% python3 -q
>>> import numpy as np
>>> from numpy import linalg as LA
>>> np.set_printoptions(precision=2, suppress=True, linewidth=160, floatmode="fixed")
>>> rd = lambda a: np.round(a, 2) + 0
>>> feats = np.load("dump.npy")
>>> feats
array([[ -1.40,   1.10,  -0.80,   1.50,  -0.60,   1.30],
       [  0.60,   2.40,  -0.10,   0.00,  -0.10,   0.60],
       [  0.10,   0.40,   0.30,  -0.30,   0.40,   0.10],
       [  0.40,  -0.50,  -0.40,   2.00,   1.00,  -0.20],
       [ -1.40,   0.10,  -0.70,   0.10,  -1.20,  -0.90],
       [ -0.40,   0.90,   1.30,  -0.60,   0.00,   0.10],
       [  1.50,   0.50,  -0.50,  -0.30,   0.60,  -0.10],
       [ -1.50,   0.30,   0.20,   0.40,   0.70,  -0.80],
       [ -1.30,   0.40,   2.20,   0.50,   0.20,   1.10],
       [ -0.40,   1.40,   1.10,   1.20,   1.60,   0.10],
       [ -0.60,   0.30,  -1.00,   0.70,  -0.50,   0.80],
       [  0.10,  -0.70,  -1.50,  -0.80,   1.60,   0.10],
       [ -0.20,  -0.30,   0.30,   0.30,  -1.00,   0.90],
       [ -0.50,   0.10,   1.30,   0.30,  -1.60,   1.20],
       [-18.00, -22.00, -10.00,  34.00,  40.00, -20.00],
       [  0.90,   0.10,  -0.30,   0.20,  -0.80,  -1.60],
       [ -0.40,  -1.20,  -0.50,  -0.30,   1.10,   0.20],
       [  0.90,   1.70,   0.50,   0.70,   0.50,   0.50],
       [  1.10,  -0.40,   0.30,  -0.70,  -0.40,  -1.00],
       [  0.10,  -0.50,  -0.80,  -1.10,   0.50,   0.50],
       [ -1.10,   0.40,  -0.30,  -0.30,  -1.40,   0.80],
       [ -1.60,   1.00,  -0.50,   1.80,   0.30,   0.20],
       [  1.40,   1.10,   0.70,   1.10,   0.00,   0.30],
       [  1.10,  -1.70,   1.00,  -1.10,   1.60,  -0.20],
       [  0.10,   0.20,   1.60,   0.60,   0.80,  -0.40]])
>>> cen = feats - feats.mean(axis=0)
>>> Uu, sv, vt = LA.svd(cen, full_matrices=False)
>>> print(rd(np.abs(vt[-1])))
[0.43 0.51 0.01 0.48 0.23 0.52]
>>> np.abs(Uu[:, 0]).argmax()
np.int64(14)
>>> rd(sv ** 2 / (sv ** 2).sum())
array([0.98, 0.01, 0.01, 0.00, 0.00, 0.00])
>>> (np.sign(Uu[:, 0]) == np.sign(Uu[0, 0])).astype(int)
array([1, 1, 1, 1, 1, 1, 1, 1, 1, 1, 1, 1, 1, 1, 0, 1, 1, 1, 1, 1, 1, 1, 1, 1, 1])
>>> rd(vt[0] * np.sign(vt[0, np.abs(vt[0]).argmax()]))
array([-0.28, -0.35, -0.16,  0.53,  0.63, -0.32])
>>> rd((sv ** 2).sum() ** 2 / (sv ** 4).sum())
np.float64(1.05)
>>> basis = feats[[21, 16]].astype(float)
>>> for _ in range(6):
...     labels = LA.norm(feats[:, None] - basis, axis=-1).argmin(axis=1)
...     basis = np.array([feats[labels == j].mean(axis=0) for j in range(2)])
... 
>>> labels
array([1, 1, 1, 1, 1, 1, 1, 1, 1, 1, 1, 1, 1, 1, 0, 1, 1, 1, 1, 1, 1, 1, 1, 1, 1])
>>> print(np.bincount(labels))
[ 1 24]
>>> np.abs(basis[1] - basis[0]).argmax()
np.int64(4)
>>> print(rd(basis[1] - basis[0]))
[ 17.90  22.30  10.14 -33.75 -39.86  20.15]
>>> print(rd(basis))
[[-18.00 -22.00 -10.00  34.00  40.00 -20.00]
 [ -0.10   0.30   0.14   0.25   0.14   0.15]]
>>> Uu, sv, vt = LA.svd(feats)
>>> np.argmax(sv[:-1] / (sv[1:] + 1e-6)) + 1
np.int64(1)
>>> B = Uu[:, :1] @ np.diag(sv[:1]) @ vt[:1]
>>> rd(np.abs(feats - B).max())
np.float64(2.19)
>>> B = np.array([[-7, 1, 6, 2, 9, -6, -7],
...     [6, 6, -1, -5, 4, 1, -2],
...     [-1, 3, 7, -5, -9, -5, -8],
...     [2, -8, 2, 2, 0, 7, 5],
...     [5, -3, 7, 8, -4, -6, 1],
...     [4, 5, -5, -6, -1, 8, 9],
...     [-9, 1, 4, -6, 9, 1, 4]])
>>> arr = B + B.T
>>> arr
array([[-14,   7,   5,   4,  14,  -2, -16],
       [  7,  12,   2, -13,   1,   6,  -1],
       [  5,   2,  14,  -3,  -2, -10,  -4],
       [  4, -13,  -3,   4,   8,   1,  -1],
       [ 14,   1,  -2,   8,  -8,  -7,  10],
       [ -2,   6, -10,   1,  -7,  16,  10],
       [-16,  -1,  -4,  -1,  10,  10,   8]])
>>> evals, evecs = LA.eigh(arr)
>>> rd(evecs.T @ evecs)
array([[1.00, 0.00, 0.00, 0.00, 0.00, 0.00, 0.00],
       [0.00, 1.00, 0.00, 0.00, 0.00, 0.00, 0.00],
       [0.00, 0.00, 1.00, 0.00, 0.00, 0.00, 0.00],
       [0.00, 0.00, 0.00, 1.00, 0.00, 0.00, 0.00],
       [0.00, 0.00, 0.00, 0.00, 1.00, 0.00, 0.00],
       [0.00, 0.00, 0.00, 0.00, 0.00, 1.00, 0.00],
       [0.00, 0.00, 0.00, 0.00, 0.00, 0.00, 1.00]])
>>> rd(np.abs(evecs[:, -1]))
array([0.26, 0.03, 0.51, 0.01, 0.06, 0.66, 0.49])
>>> rd(LA.eigvalsh(arr @ arr))
array([  18.33,   73.25,  126.73,  200.61,  594.59, 1083.27, 1241.21])
>>> rd(evals.sum()), np.trace(arr)
(np.float64(32.0), np.int64(32))
>>> rd(evals)
array([-35.23, -14.16,   4.28,   8.56,  11.26,  24.38,  32.91])
>>> evals, evecs = LA.eigh(arr)
>>> x = np.array([-7, -5, -8, 0, 8, 7, -5])
>>> x @ arr @ x
np.int64(-2078)
>>> (np.sign(evecs[:, -1].round(6)) == np.sign(evecs[0, -1].round(6))).astype(int)
array([1, 0, 1, 1, 1, 0, 0])
>>> np.abs(arr).sum(axis=1).max(), rd(np.abs(evals).max())
(np.int64(62), np.float64(35.23))
>>> rd(x @ arr @ x / (x @ x)), rd(evals[0]), rd(evals[-1])
(np.float64(-7.53), np.float64(-35.23), np.float64(32.91))
>>> rd(LA.eigvalsh(arr[1:, 1:]))
array([-20.81,  -2.00,   4.95,   9.44,  24.13,  30.28])
>>> data = np.load("w.npy")
>>> data
array([[  1,  -1,   1,  -1],
       [  1,   0,   0,   0],
       [  1,   1,   1,   1],
       [  1,   2,   4,   8],
       [  1,   3,   9,  27],
       [  1,   4,  16,  64],
       [  1,   5,  25, 125],
       [  1,   6,  36, 216]])
>>> x = np.array([2, 0, -3, -9])
>>> rhs = data @ x
>>> rd(LA.lstsq(data, rhs)[0])
array([ 2.00,  0.00, -3.00, -9.00])
>>> rng = np.random.default_rng(91373)
>>> rhs = rhs + 0.02 * rng.normal(size=8)
>>> rd(rhs)
array([    8.02,     2.00,   -10.03,   -82.04,  -268.03,  -622.00, -1198.01, -2050.03])
>>> b, *_ = LA.lstsq(data, rhs)
>>> print(b.round())
[ 2.00 -0.00 -3.00 -9.00]
>>> rd(data.T @ (rhs - data @ b))
array([0.00, 0.00, 0.00, 0.00])
>>> B = data + rng.integers(-2, 3, (8, 1)) @ rng.integers(-2, 3, (1, 4))
>>> print(B)
[[  1  -1   1  -1]
 [  5   0   0  -2]
 [ -1   1   1   2]
 [  3   2   4   7]
 [  3   3   9  26]
 [  3   4  16  63]
 [  5   5  25 123]
 [  5   6  36 214]]
>>> np.abs(B - data).sum(axis=1)
array([0, 6, 3, 3, 3, 3, 6, 6])
>>> rd(LA.svd(B - data, compute_uv=False))
array([8.94, 0.00, 0.00, 0.00])
>>> x = np.array([1, 2, 1, 0, -2, -2])
>>> rhs = feats @ x
>>> rd(LA.solve(feats.T @ feats, feats.T @ rhs))
array([ 1.00,  2.00,  1.00,  0.00, -2.00, -2.00])
>>> rd(rhs)
array([  -1.40,    4.30,    0.20,   -2.60,    2.30,    2.50,    1.00,   -0.50,   -0.90,    0.10,   -1.60,   -6.20,   -0.30,    1.80, -112.00,    5.60,   -5.90,
          2.80,    3.40,   -3.70,    0.60,   -1.10,    3.70,   -4.10,    1.30])
>>> rd(LA.pinv(feats) @ feats)
array([[1.00, 0.00, 0.00, 0.00, 0.00, 0.00],
       [0.00, 1.00, 0.00, 0.00, 0.00, 0.00],
       [0.00, 0.00, 1.00, 0.00, 0.00, 0.00],
       [0.00, 0.00, 0.00, 1.00, 0.00, 0.00],
       [0.00, 0.00, 0.00, 0.00, 1.00, 0.00],
       [0.00, 0.00, 0.00, 0.00, 0.00, 1.00]])
>>> rhs = rhs + 0.3 * rng.normal(size=25)
>>> rd(rhs)
array([  -1.50,    3.95,    0.35,   -2.89,    2.75,    2.43,    0.61,   -0.50,   -1.01,    0.25,   -1.83,   -5.68,   -0.42,    1.95, -111.29,    6.05,   -5.97,
          3.25,    3.66,   -3.42,    0.23,   -1.27,    3.98,   -4.25,    1.48])
>>> b, *_ = LA.lstsq(feats, rhs)
>>> rd(LA.norm(rhs - feats @ b))
np.float64(1.26)
>>> b.round()
array([ 1.00,  2.00,  1.00, -0.00, -2.00, -2.00])
>>> [round(float(LA.norm(LA.solve(feats.T @ feats + lam * np.eye(6), feats.T @ rhs))), 2) for lam in (0, 1, 10, 100)]
[3.84, 3.6, 2.57, 1.75]
>>> q, evecs = LA.qr(data[:, :1])[0], LA.qr(data[:, 1:])[0]
>>> sv = LA.svd(q.T @ evecs, compute_uv=False)
>>> rd(LA.norm(q @ q.T - evecs @ evecs.T, 2))
np.float64(1.0)
>>> (sv > 0.9).sum()
np.int64(0)
>>> mat = np.load("data.npy")
>>> mat
array([[ -7.50,  -8.62,  -5.32,   5.62,   3.21],
       [ -6.13,  -9.85,  -6.57,   6.25,   4.05],
       [ -5.71,  -8.13,  -5.66,   7.48,   2.15],
       [ -7.41, -10.21,  -7.47,   5.55,   3.40],
       [ -6.48,  -7.43,  -7.21,   7.81,   2.56],
       [ -5.96,  -8.66,  -5.59,   5.17,   3.72],
       [ -5.68,  -9.08,  -6.73,   7.83,   2.69],
       [ -6.49,  -9.07,  -5.83,   5.33,   3.52],
       [ -4.67, -10.15,  -5.89,   4.12,   2.41],
       [ -5.65,  -9.69,  -4.54,   6.37,   1.88],
       [ -7.28, -10.43,  -6.79,   5.08,   2.72],
       [ -5.33,  -8.65,  -5.60,   5.95,   2.60],
       [ -7.07,  -7.60,  -5.43,   6.69,   3.05],
       [ -4.79,  -9.99,  -5.39,   5.95,   1.36],
       [ -5.21,  -9.96,  -5.55,   8.30,   4.18],
       [ -5.82,  -8.30,  -4.40,   6.22,   3.26],
       [ -6.79,  -7.49,  -5.64,   7.00,   2.71],
       [ -5.27, -10.64,  -6.19,   4.56,   2.51],
       [ -6.44,  -7.72,  -5.26,   5.07,   3.22],
       [ -6.68,  -9.08,  -5.06,   6.45,   4.93],
       [ -5.06,  -7.76,  -6.18,   5.89,   4.27],
       [ -3.94,  -9.46,  -6.95,   6.20,   1.66],
       [ -5.82,  -9.96,  -7.21,   6.34,   2.29],
       [ -5.50,  -8.52,  -6.32,   6.10,   3.45],
       [ -6.04,  -8.07,  -5.34,   5.10,   1.88],
       [ -5.95,  -8.08,  -6.71,   5.66,   2.80],
       [ -6.21,  -8.78,  -7.98,   4.89,   3.72],
       [ -5.43,  -8.00,  -5.84,   5.34,   2.93],
       [ -4.90,  -9.51,  -6.64,   6.78,   4.09],
       [ -8.31,  -9.14,  -4.20,   5.00,   4.88],
       [ -6.83,  -7.96,  -5.31,   5.99,   2.31],
       [ -5.68,  -6.76,  -4.01,   6.29,   4.22],
       [ -6.36, -10.20,  -4.93,   7.27,   3.82],
       [ -6.88,  -8.38,  -5.69,   6.84,   3.68],
       [ -5.23,  -7.60,  -4.98,   7.23,   2.01]])
>>> Uu, sv, vt = LA.svd(mat)
>>> print(rd(sv))
[82.80  6.83  6.14  4.76  4.23]
>>> np.argmax(sv[:-1] / (sv[1:] + 1e-6)) + 1
np.int64(1)
>>> B = Uu[:, :1] @ np.diag(sv[:1]) @ vt[:1]
>>> LA.matrix_rank(mat, rtol=0.05)
np.int64(5)
>>> rd(LA.norm(mat - B) / LA.norm(mat))
np.float64(0.13)
>>> basis = mat[[27, 3]].astype(float)
>>> for _ in range(7):
...     labels = LA.norm(mat[:, None] - basis, axis=-1).argmin(axis=1)
...     basis = np.array([mat[labels == j].mean(axis=0) for j in range(2)])
... 
>>> print(labels)
[1 1 0 1 0 1 0 1 1 0 1 0 0 0 0 0 0 1 0 1 0 0 1 0 0 0 1 0 0 1 0 0 1 0 0]
>>> rd(basis[1] - basis[0])
array([-0.72, -1.23, -0.38, -0.95,  0.61])
>>> rd(basis)
array([[-5.75, -8.37, -5.70,  6.46,  2.86],
       [-6.47, -9.60, -6.08,  5.51,  3.48]])
>>> B = np.array([[1, 3, 3], [3, 0, 1], [2, 3, 0], [2, 3, 2], [3, 3, 2]])
>>> rd(B.T @ basis.T)
array([[-20.75, -25.98],
       [ -6.37, -10.69],
       [ -6.97, -11.03]])
>>> LA.matrix_rank(np.vstack([basis, B.T]))
np.int64(5)
>>> rd(np.einsum("ij,ij->i", basis, basis))
array([185.46, 213.38])
>>> print(np.vstack([basis, B.T]).shape)
(5, 5)
>>> hat = mat @ LA.solve(mat.T @ mat, mat.T)
>>> rd(hat @ mat[:, 1])
array([ -8.62,  -9.85,  -8.13, -10.21,  -7.43,  -8.66,  -9.08,  -9.07, -10.15,  -9.69, -10.43,  -8.65,  -7.60,  -9.99,  -9.96,  -8.30,  -7.49, -10.64,  -7.72,
        -9.08,  -7.76,  -9.46,  -9.96,  -8.52,  -8.07,  -8.08,  -8.78,  -8.00,  -9.51,  -9.14,  -7.96,  -6.76, -10.20,  -8.38,  -7.60])
>>> print(rd(np.trace(hat)))
5.0
>>> rd(LA.eigvalsh(hat))
array([0.00, 0.00, 0.00, 0.00, 0.00, 0.00, 0.00, 0.00, 0.00, 0.00, 0.00, 0.00, 0.00, 0.00, 0.00, 0.00, 0.00, 0.00, 0.00, 0.00, 0.00, 0.00, 0.00, 0.00, 0.00,
       0.00, 0.00, 0.00, 0.00, 0.00, 1.00, 1.00, 1.00, 1.00, 1.00])
>>> W0 = np.load("a.npy")
>>> W0
array([[0, 3, 1, 0, 5],
       [1, 5, 0, 2, 4],
       [5, 1, 3, 5, 4],
       [4, 5, 2, 0, 1],
       [5, 3, 4, 5, 0]])
>>> W1 = np.array([[0, -2, 2, -3],
...     [-2, 0, -1, -3],
...     [1, 1, 3, -1],
...     [-3, 1, 2, -1],
...     [1, 0, 1, 3]])
>>> b = np.array([3, 0, 1, 3])
>>> act = np.maximum(W0 @ W1 + b, 0)
>>> (act > 0).astype(int)
array([[1, 1, 1, 1],
       [0, 0, 1, 0],
       [0, 0, 1, 0],
       [0, 0, 1, 0],
       [0, 0, 1, 0]])
>>> LA.matrix_rank(act)
np.int64(2)
>>> basis = np.array([[-4, 2], [4, 3], [2, -4], [-2, -5]])
>>> (act @ basis).round(6).argmax(axis=1)
array([0, 0, 0, 0, 0])
>>> f = np.array([1, 1, -2, -1, -2])
>>> B = W0 + np.outer(f, np.eye(5)[1])
>>> print(LA.matrix_rank(LA.inv(B) - LA.inv(W0), tol=1e-8))
1
>>> LA.matrix_rank(B - W0)
np.int64(1)
>>> B
array([[ 0.00,  4.00,  1.00,  0.00,  5.00],
       [ 1.00,  6.00,  0.00,  2.00,  4.00],
       [ 5.00, -1.00,  3.00,  5.00,  4.00],
       [ 4.00,  4.00,  2.00,  0.00,  1.00],
       [ 5.00,  1.00,  4.00,  5.00,  0.00]])
